% ipython --no-banner

In [1]: import numpy as np

In [2]: np.set_printoptions(suppress=True, linewidth=100)

In [3]: mat = np.loadtxt("x.csv", delimiter=",")

In [4]: print(mat)
[[20.  5.  9.  0.  9.  6.]
 [16.  4.  1.  2.  0.  7.]
 [16.  4.  5.  0.  0.  2.]]

In [5]: u = np.array([1, 0, 2])

In [6]: print(np.polyval(u, mat[0]))
[402.  27.  83.   2.  83.  38.]

In [7]: print(np.correlate(mat[0], mat[1], "full"))
[140.  35. 103.  30. 166. 391. 134. 165.  42. 168.  96.]

In [8]: print(np.convolve(mat[0], u))
[20.  5. 49. 10. 27.  6. 18. 12.]

In [9]: x0 = np.array([3, 3, 0, 3, -2, -1])

In [10]: h = np.maximum(mat @ x0, 0)

In [11]: print(np.tanh(mat @ x0))
[1. 1. 1.]

In [12]: print(np.flatnonzero(h > 1e-9))
[0 1 2]

In [13]: U, sigma = np.linalg.svd(mat)
ValueError: too many values to unpack (expected 2)


In [14]: U, sigma, Vt = np.linalg.svd(mat, full_matrices=False)

In [15]: print(np.round(sigma / sigma[0], 2))
[1.   0.23 0.13]

In [16]: print(np.round(Vt @ Vt.T, 2) + 0)
[[1. 0. 0.]
 [0. 1. 0.]
 [0. 0. 1.]]

In [17]: print(np.abs(U[:, 0]).round(6).argmax())
0

In [18]: print(round(np.sqrt((sigma ** 2).sum()), 2), np.round(np.linalg.norm(mat), 2))
35.36 35.36

In [19]: print(np.round(np.abs(Vt[0]), 2))
[0.88 0.22 0.27 0.03 0.19 0.26]

In [20]: C2 = mat.T @ mat

In [21]: print(np.trace(C2), (mat ** 2).sum())
1250.0 1250.0

In [22]: print(np.diag(C2))
[912.  57. 107.   4.  81.  89.]

In [23]: print(np.allclose(C2, C2.T))
True

In [24]: print((mat @ mat.T).shape)
(3, 3)

In [25]: Y = mat / np.linalg.norm(mat, axis=1, keepdims=True)

In [26]: C2 = Y @ Y.T

In [27]: print(np.round(np.linalg.norm(Y, axis=1), 2))
[1. 1. 1.]

In [28]: print(np.argwhere(np.triu(np.abs(C2) > 0.95, 1)))
[]

In [29]: print((np.abs(C2) > 0.9).astype(int))
[[1 0 1]
 [0 1 1]
 [1 1 1]]

In [30]: print(np.round(np.degrees(np.arccos(np.clip(C2[1, 2], -1, 1))), 2))
21.73

In [31]: feats = np.loadtxt("a.csv", delimiter=",")

In [32]: print(feats)
[[-0.59 -0.83  0.99 -0.99 -0.83]
 [ 0.81  0.96 -1.    1.    0.96]
 [ 0.08  0.14 -0.29  0.29  0.14]
 [-0.66 -0.89  1.   -1.   -0.89]
 [-0.04 -0.07  0.15 -0.15 -0.07]
 [ 0.66  0.89 -1.    1.    0.89]
 [ 0.38  0.6  -0.91  0.91  0.6 ]
 [-0.78 -0.95  1.   -1.   -0.95]
 [-0.2  -0.34  0.64 -0.64 -0.34]
 [-0.35 -0.56  0.87 -0.87 -0.56]
 [-0.2  -0.34  0.64 -0.64 -0.34]
 [ 0.41  0.65 -0.93  0.93  0.65]
 [ 0.51  0.75 -0.97  0.97  0.75]]

In [33]: W2 = feats[[6, 0]].astype(float)

In [34]: for _ in range(3):
    ...:     labels = np.linalg.norm(feats[:, None] - W2, axis=-1).argmin(axis=1)
    ...:     W2 = np.array([feats[labels == j].mean(axis=0) for j in range(2)])
    ...: 

In [35]: print(labels)
[1 0 0 1 1 0 0 1 1 1 1 0 0]

In [36]: print(np.bincount(labels))
[6 7]

In [37]: print(W2.round(2))
[[ 0.48  0.66 -0.85  0.85  0.66]
 [-0.4  -0.57  0.76 -0.76 -0.57]]

In [38]: print(np.round(W2[1] - W2[0], 2))
[-0.88 -1.23  1.61 -1.61 -1.23]
